% ipython --no-banner

In [1]: import numpy as np

In [2]: import numpy.linalg as la

In [3]: np.set_printoptions(precision=2, suppress=True, linewidth=200)

In [4]: feats = np.array([[1, 2, 0], [3, 0, 3]])

In [5]: feats[0] = feats[1]

In [6]: feats
Out[6]: 
array([[3, 0, 3],
       [3, 0, 3]])

In [7]: np.abs(np.diag(la.qr(feats)[1])) > 1e-9
Out[7]: array([ True, False])

In [8]: feats @ la.pinv(feats) @ feats
Out[8]: 
array([[3., 0., 3.],
       [3., 0., 3.]])

In [9]: round(float(np.trace(la.pinv(feats) @ feats)), 2)
Out[9]: 1.0

In [10]: try:
    ...:     la.inv(feats)
    ...: except la.LinAlgError as e:
    ...:     print("failed:", e)
    ...: 
failed: Last 2 dimensions of the array must be square

In [11]: B = feats / la.norm(feats, axis=1, keepdims=True)

In [12]: cov = B @ B.T

In [13]: cov[1]
Out[13]: array([1., 1.])

In [14]: np.degrees(np.arccos(np.clip(cov[1, 0], -1, 1)))
Out[14]: np.float64(0.0)

In [15]: la.norm(B, axis=1)
Out[15]: array([1., 1.])

In [16]: (np.abs(cov) > 0.9).astype(int)
Out[16]: 
array([[1, 1],
       [1, 1]])

In [17]: (cov - 2 * np.eye(2)).round(6).argmax(axis=1)
Out[17]: array([1, 0])

In [18]: rk = la.matrix_rank(feats)

In [19]: rk
Out[19]: np.int64(1)

In [20]: null = la.svd(feats)[2][rk:].T

In [21]: null.shape
Out[21]: (3, 2)

In [22]: np.round(feats @ null, 2) + 0
Out[22]: 
array([[0., 0.],
       [0., 0.]])

In [23]: np.allclose(feats @ null, 0)
Out[23]: True

In [24]: la.matrix_rank(feats.T @ feats), la.matrix_rank(feats @ feats.T)
Out[24]: (np.int64(1), np.int64(1))

In [25]: J = np.load("layer18.npy")

In [26]: J
Out[26]: 
array([[  6.96, -13.89,   0.58],
       [  6.65, -11.71,   0.68],
       [  4.75,  -3.76,   0.98],
       [  3.64,  -1.33,   0.99],
       [  3.22,  -0.7 ,   0.98],
       [  2.89,  -0.28,   0.95],
       [  2.05,   0.44,   0.84],
       [  0.76,   0.61,   0.48],
       [  0.26,   0.31,   0.21],
       [  0.02,   0.02,   0.02],
       [ -0.29,  -0.74,  -0.5 ],
       [  0.6 ,  -2.11,  -2.05],
       [  1.09,  -2.15,  -2.43],
       [  3.37,  -1.44,  -3.71],
       [  3.57,  -1.34,  -3.8 ],
       [  7.23,   1.21,  -5.29],
       [  8.5 ,   2.3 ,  -5.73],
       [  8.89,   2.65,  -5.86],
       [  9.56,   3.26,  -6.09],
       [ 12.77,   6.46,  -7.08],
       [ 15.13,   9.03,  -7.76]])

In [27]: B = np.c_[J[:, :2] @ np.array([[-1, 0], [-2, -2]]), np.array([2, 0, 0, 2, 3, 2, 3, 0, 1, 1, 4, 0, 2, 0, 0, 0, 0, 3, 4, 5, 4])]

In [28]: B
Out[28]: 
array([[ 20.82,  27.78,   2.  ],
       [ 16.77,  23.42,   0.  ],
       [  2.77,   7.52,   0.  ],
       [ -0.98,   2.66,   2.  ],
       [ -1.82,   1.4 ,   3.  ],
       [ -2.33,   0.56,   2.  ],
       [ -2.93,  -0.88,   3.  ],
       [ -1.98,  -1.22,   0.  ],
       [ -0.88,  -0.62,   1.  ],
       [ -0.06,  -0.04,   1.  ],
       [  1.77,   1.48,   4.  ],
       [  3.62,   4.22,   0.  ],
       [  3.21,   4.3 ,   2.  ],
       [ -0.49,   2.88,   0.  ],
       [ -0.89,   2.68,   0.  ],
       [ -9.65,  -2.42,   0.  ],
       [-13.1 ,  -4.6 ,   0.  ],
       [-14.19,  -5.3 ,   3.  ],
       [-16.08,  -6.52,   4.  ],
       [-25.69, -12.92,   5.  ],
       [-33.19, -18.06,   4.  ]])

In [29]: la.matrix_rank(B)
Out[29]: np.int64(3)

In [30]: la.norm(la.qr(J)[0].T @ B, axis=0) ** 2 / ((B ** 2).sum(axis=0) + 1e-12)
Out[30]: array([1.  , 1.  , 0.57])

In [31]: r0, v = J[15], J[3]

In [32]: round(float(r0 @ v), 2)
Out[32]: 19.47

In [33]: np.round(r0 @ r0, 2)
Out[33]: np.float64(81.72)

In [34]: p = (r0 @ v) / (r0 @ r0) * r0

In [35]: v - p
Out[35]: array([ 1.92, -1.62,  2.25])

In [36]: np.outer(r0, v)
Out[36]: 
array([[ 26.32,  -9.62,   7.16],
       [  4.4 ,  -1.61,   1.2 ],
       [-19.26,   7.04,  -5.24]])

In [37]: Q, vecs = la.qr(J[:, :2])[0], la.qr(J[:, 2:])[0]

In [38]: sv = la.svd(Q.T @ vecs, compute_uv=False)

In [39]: sv
Out[39]: array([0.89])

In [40]: np.degrees(np.arccos(sv.clip(0, 1)))
Out[40]: array([26.98])

In [41]: Xc = J - J.mean(axis=0)

In [42]: vecs = la.svd(Xc)[2][:2]

In [43]: B = Xc - Xc @ vecs.T @ vecs

In [44]: B.std(axis=0)
Out[44]: array([0.62, 0.36, 1.3 ])

In [45]: np.round(np.cov(Xc @ vecs.T, rowvar=False), 2) + 0
Out[45]: 
array([[37.19,  0.  ],
       [ 0.  , 13.97]])

In [46]: (Xc @ vecs.T).std(axis=0)
Out[46]: array([5.95, 3.65])

In [47]: mat = np.array([[0, 0, 1], [0, 1, 0], [1, 0, 0]])

In [48]: round(la.det(mat), 2)
Out[48]: np.float64(-1.0)

In [49]: np.sort(np.abs(la.eigvals(mat)))
Out[49]: array([1., 1., 1.])

In [50]: la.matrix_power(mat, 2)
Out[50]: 
array([[1, 0, 0],
       [0, 1, 0],
       [0, 0, 1]])

In [51]: (mat - mat.T) / 2
Out[51]: 
array([[0., 0., 0.],
       [0., 0., 0.],
       [0., 0., 0.]])

In [52]: (mat + mat.T) / 2
Out[52]: 
array([[0., 0., 1.],
       [0., 1., 0.],
       [1., 0., 0.]])

In [53]: la.matrix_power(mat, 100)
Out[53]: 
array([[1, 0, 0],
       [0, 1, 0],
       [0, 0, 1]])

In [54]: np.sort(np.abs(la.eigvals(mat)))[::-1]
Out[54]: array([1., 1., 1.])

In [55]: p = np.eye(3)[1]

In [56]: for _ in range(3):
    ...:     p = p @ mat
    ...:     print(p.round(2))
    ...: 
[0. 1. 0.]
[0. 1. 0.]
[0. 1. 0.]

In [57]: np.all(la.eigvalsh(mat) > 0)
Out[57]: np.False_

In [58]: round(la.eigvalsh(mat).min(), 2)
Out[58]: np.float64(-1.0)

In [59]: K = np.loadtxt("out1.csv", delimiter=",")

In [60]: K
Out[60]: 
array([[-1.73, -2.25,  0.97],
       [ 0.35,  2.83,  0.93],
       [ 0.19,  2.79,  1.09],
       [-2.05, -0.8 ,  2.03],
       [ 1.78, -0.55, -2.35],
       [-0.88, -2.85, -0.33],
       [ 2.03,  1.38, -1.73],
       [-1.41,  1.34,  2.29],
       [-0.75,  2.18,  1.92],
       [-0.77,  2.16,  1.93],
       [ 2.03,  0.49, -2.15],
       [ 1.75,  2.23, -0.99],
       [ 1.94, -0.03, -2.29]])

In [61]: U, sv, vt = la.svd(K)

In [62]: sv.round(2) + 0
Out[62]: array([8.01, 7.27, 0.  ])

In [63]: B = U[:, :2] @ np.diag(sv[:2]) @ vt[:2]

In [64]: np.round(la.norm(K - B) / la.norm(K), 2)
Out[64]: np.float64(0.0)

In [65]: round(la.norm(K - B, 2), 2), round(float(sv[2]), 2)
Out[65]: (np.float64(0.0), 0.0)

In [66]: round(np.abs(K - B).max(), 2)
Out[66]: np.float64(0.0)

In [67]: la.matrix_rank(B)
Out[67]: np.int64(2)

In [68]: X = np.array([[-9.42, -6.99, -0.33],
    ...:     [0.47, 4.57, -6.88],
    ...:     [1.0, 2.22, -6.95],
    ...:     [-8.7, -5.86, -1.85],
    ...:     [9.51, -3.92, 2.08],
    ...:     [9.62, -5.26, 3.62],
    ...:     [10.58, -4.48, 3.96],
    ...:     [-9.55, -3.64, 0.59],
    ...:     [-0.89, 2.17, -5.35],
    ...:     [1.6, 1.14, -7.04],
    ...:     [-9.26, -5.97, 0.11],
    ...:     [-9.1, -6.8, 0.19],
    ...:     [0.51, 3.53, -7.2],
    ...:     [0.01, 4.1, -8.64],
    ...:     [1.99, 0.78, -6.05],
    ...:     [9.97, -2.15, 4.2],
    ...:     [10.98, -4.12, 4.18],
    ...:     [9.98, -5.56, 4.68],
    ...:     [9.46, -3.96, 3.33],
    ...:     [-0.48, 3.34, -6.18],
    ...:     [10.23, -4.96, 2.06]])

In [69]: Q, vecs = la.qr(X[:, :2])[0], la.qr(X[:, 2:])[0]

In [70]: sv = la.svd(Q.T @ vecs, compute_uv=False)

In [71]: round(float(la.norm(Q @ Q.T - vecs @ vecs.T, 2)), 2)
Out[71]: 1.0

In [72]: cent = J[[1, 15]].astype(float)

In [73]: for _ in range(3):
    ...:     idx = la.norm(J[:, None] - cent, axis=-1).argmin(axis=1)
    ...:     cent = np.array([J[idx == j].mean(axis=0) for j in range(2)])
    ...: 

In [74]: idx
Out[74]: array([0, 0, 1, 1, 1, 1, 1, 1, 1, 1, 1, 1, 1, 1, 1, 1, 1, 1, 1, 1, 1])

In [75]: np.abs(cent[1] - cent[0]).argmax()
Out[75]: np.int64(1)
